$ python3 -q
>>> import numpy as np
>>> np.set_printoptions(precision=3, suppress=True, linewidth=100)
>>> def tidy(a):
...     return np.round(a, 3) + 0
... 
>>> B = np.array([[-0.8, -1.4], [0.3, -0.1], [1.1, -0.7], [-0.4, 1.2]])
>>> cent = np.array([[-0.1, -1.0, -0.5], [-0.7, -1.0, 0.4]])
>>> A = B @ cent
>>> tidy(A)
array([[ 1.06,  2.2 , -0.16],
       [ 0.04, -0.2 , -0.19],
       [ 0.38, -0.4 , -0.83],
       [-0.8 , -0.8 ,  0.68]])
>>> rng = np.random.default_rng(555225)
>>> B = A + rng.integers(-2, 3, (4, 2)) @ rng.integers(-2, 3, (2, 3))
>>> tidy(B)
array([[-0.94,  1.2 ,  0.84],
       [ 0.04,  0.8 ,  2.81],
       [ 2.38,  0.6 , -1.83],
       [-1.8 , -0.8 ,  2.68]])
>>> np.linalg.matrix_rank(B - A, tol=1e-8)
np.int64(2)
>>> O = B.astype(float).copy()
>>> for j in range(3):
...     O[:, j] -= O[:, :j] @ (O[:, :j].T @ O[:, j])
...     O[:, j] /= np.linalg.norm(O[:, j])
... 
>>> tidy(O)
array([[-0.3  ,  0.825, -0.352],
       [ 0.013,  0.477,  0.823],
       [ 0.761,  0.102,  0.161],
       [-0.575, -0.285,  0.415]])
>>> np.argsort(-np.linalg.norm(A, axis=0).round(6), kind="stable")[:3]
array([1, 0, 2])
>>> B = np.array([[0, 2, 1], [2, 0, 2], [1, 0, 2], [1, 1, 2], [1, 0, 1]])
>>> cent = np.array([[2, 1, -1, 3], [2, -1, -1, -3], [0, 0, 3, 0]])
>>> X = B @ cent
>>> X
array([[ 4, -2,  1, -6],
       [ 4,  2,  4,  6],
       [ 2,  1,  5,  3],
       [ 4,  0,  4,  0],
       [ 2,  1,  2,  3]])
>>> ang = np.radians(30)
>>> Rm = np.eye(4)
>>> Rm[3, 3] = Rm[1, 1] = np.cos(ang)
>>> Rm[3, 1], Rm[1, 3] = -np.sin(ang), np.sin(ang)
>>> tidy(Rm)
array([[ 1.   ,  0.   ,  0.   ,  0.   ],
       [ 0.   ,  0.866,  0.   ,  0.5  ],
       [ 0.   ,  0.   ,  1.   ,  0.   ],
       [ 0.   , -0.5  ,  0.   ,  0.866]])
>>> B = X @ Rm.T
>>> np.allclose(np.linalg.norm(X, axis=1), np.linalg.norm(B, axis=1))
True
>>> np.allclose(X @ X.T, B @ B.T)
True
>>> tidy(np.linalg.svd(X, compute_uv=False)), tidy(np.linalg.svd(B, compute_uv=False))
(array([12.025,  8.302,  2.116,  0.   ]), array([12.025,  8.302,  2.116,  0.   ]))
>>> tidy(np.abs(B - X).max(axis=0))
array([0.   , 2.732, 0.   , 1.804])
>>> vec = np.array([0, -1, 3, -3])
>>> target = Rm @ vec
>>> tidy(target)
array([ 0.   , -2.366,  3.   , -2.098])
>>> print(tidy(np.linalg.solve(Rm, Rm[:, 0])))
[1. 0. 0. 0.]
>>> tidy(np.linalg.solve(Rm, 4 * target))
array([  0.,  -4.,  12., -12.])
>>> f = np.array([0, 0, 2])
>>> np.correlate(X[3], X[4], "full")
array([12,  8, 16, 16,  4,  8,  0])
>>> np.cross(X[3, :3], X[4, :3])
array([-4,  0,  4])
>>> np.polyval(f, X[3])
array([2, 2, 2, 2])
